% python3 -q
>>> import numpy as np
>>> np.set_printoptions(precision=1, suppress=True, linewidth=120, legacy="1.25")
>>> rd = lambda a: np.round(a, 1) + 0
>>> feats = np.load("layer11.npy")
>>> feats
array([[3., 1., 1., 1.],
       [1., 3., 1., 1.],
       [1., 1., 3., 1.],
       [1., 1., 1., 3.]])
>>> feats @ (-1.0) ** np.arange(4)
array([ 2., -2.,  2., -2.])
>>> feats @ np.ones(4)
array([6., 6., 6., 6.])
>>> np.allclose(feats @ feats.T, feats.T @ feats)
True
>>> x = np.ones(4)
>>> for _ in range(3):
...     x = feats @ x
...     x /= np.linalg.norm(x)
...     print(round(x @ feats @ x, 1))
... 
6.0
6.0
6.0
>>> x
array([0.5, 0.5, 0.5, 0.5])
>>> K = np.loadtxt("arr.csv", delimiter=",")
>>> K
array([[0., 4., 5., 0.],
       [4., 0., 0., 0.],
       [5., 0., 0., 0.],
       [0., 0., 0., 0.]])
>>> r = np.linalg.matrix_rank(K)
>>> r
2
>>> N = np.linalg.svd(K)[2][r:].T
>>> rd(K @ N)
array([[0., 0.],
       [0., 0.],
       [0., 0.],
       [0., 0.]])
>>> rd(N @ N.T)
array([[ 0. ,  0. ,  0. ,  0. ],
       [ 0. ,  0.6, -0.5,  0. ],
       [ 0. , -0.5,  0.4,  0. ],
       [ 0. ,  0. ,  0. ,  1. ]])
>>> [int(np.linalg.matrix_rank(np.delete(K, i, axis=0))) for i in range(4)]
[1, 2, 2, 2]
>>> [int(np.linalg.matrix_rank(K[:, :j + 1])) for j in range(4)]
[1, 2, 2, 2]
>>> w, evecs = np.linalg.eigh(K)
>>> rd(np.linalg.svd(K, compute_uv=False))
array([6.4, 6.4, 0. , 0. ])
>>> rd(np.abs(evecs[:, -1]))
array([0.7, 0.4, 0.6, 0. ])
>>> rd(evecs.T @ K @ evecs)
array([[-6.4,  0. ,  0. ,  0. ],
       [ 0. ,  0. ,  0. ,  0. ],
       [ 0. ,  0. ,  0. ,  0. ],
       [ 0. ,  0. ,  0. ,  6.4]])
>>> rd(np.linalg.eigvalsh(K + 4 * np.eye(4)))
array([-2.4,  4. ,  4. , 10.4])
>>> rd(evecs @ np.diag(w) @ evecs.T)
array([[0., 4., 5., 0.],
       [4., 0., 0., 0.],
       [5., 0., 0., 0.],
       [0., 0., 0., 0.]])
>>> hat = np.triu(np.array([[3, -1, -3, -2], [-3, -1, 0, -1], [2, -3, -3, 2], [3, 1, 3, 3]]), 1) + np.eye(4)
>>> Y = hat @ K @ np.linalg.inv(hat)
>>> np.trace(Y), np.trace(K)
(0.0, 0.0)
>>> Y
array([[-19., -15., -52.,  51.],
       [  4.,   4.,  12., -12.],
       [  5.,   5.,  15., -15.],
       [  0.,   0.,   0.,   0.]])
>>> rd(np.poly(Y))
array([  1.,   0., -41.,   0.,   0.])
>>> M = np.loadtxt("x.csv", delimiter=",")
>>> M
array([[5., 7., 5., 7.],
       [8., 6., 8., 6.],
       [5., 7., 5., 7.],
       [8., 6., 8., 6.]])
>>> Y = M / np.linalg.norm(M, axis=1, keepdims=True)
>>> G = Y @ Y.T
>>> rd(G[1])
array([1., 1., 1., 1.])
>>> (G - 2 * np.eye(4)).round(6).argmax(axis=1)
array([2, 3, 0, 1])
>>> rd(np.degrees(np.arccos(np.clip(G[1, 0], -1, 1))))
17.6
>>> F = np.load("case11.npy")
>>> F
array([[ 1., -1.,  0.,  0.,  0.,  0.,  0.,  0.,  0.],
       [-1.,  3., -1.,  0.,  0.,  0.,  0.,  0.,  0.],
       [ 0., -1., -3., -1.,  0.,  0.,  0.,  0.,  0.],
       [ 0.,  0., -1.,  1., -1.,  0.,  0.,  0.,  0.],
       [ 0.,  0.,  0., -1.,  2., -1.,  0.,  0.,  0.],
       [ 0.,  0.,  0.,  0., -1., -3., -1.,  0.,  0.],
       [ 0.,  0.,  0.,  0.,  0., -1., -3., -1.,  0.],
       [ 0.,  0.,  0.,  0.,  0.,  0., -1., -1., -1.],
       [ 0.,  0.,  0.,  0.,  0.,  0.,  0., -1.,  0.]])
>>> rd(np.linalg.det(M[::-1]))
0.0
>>> np.einsum("ij,ji->", M, M)
692.0
>>> rd(np.linalg.eigvals(M))
array([26., -4.,  0.,  0.])
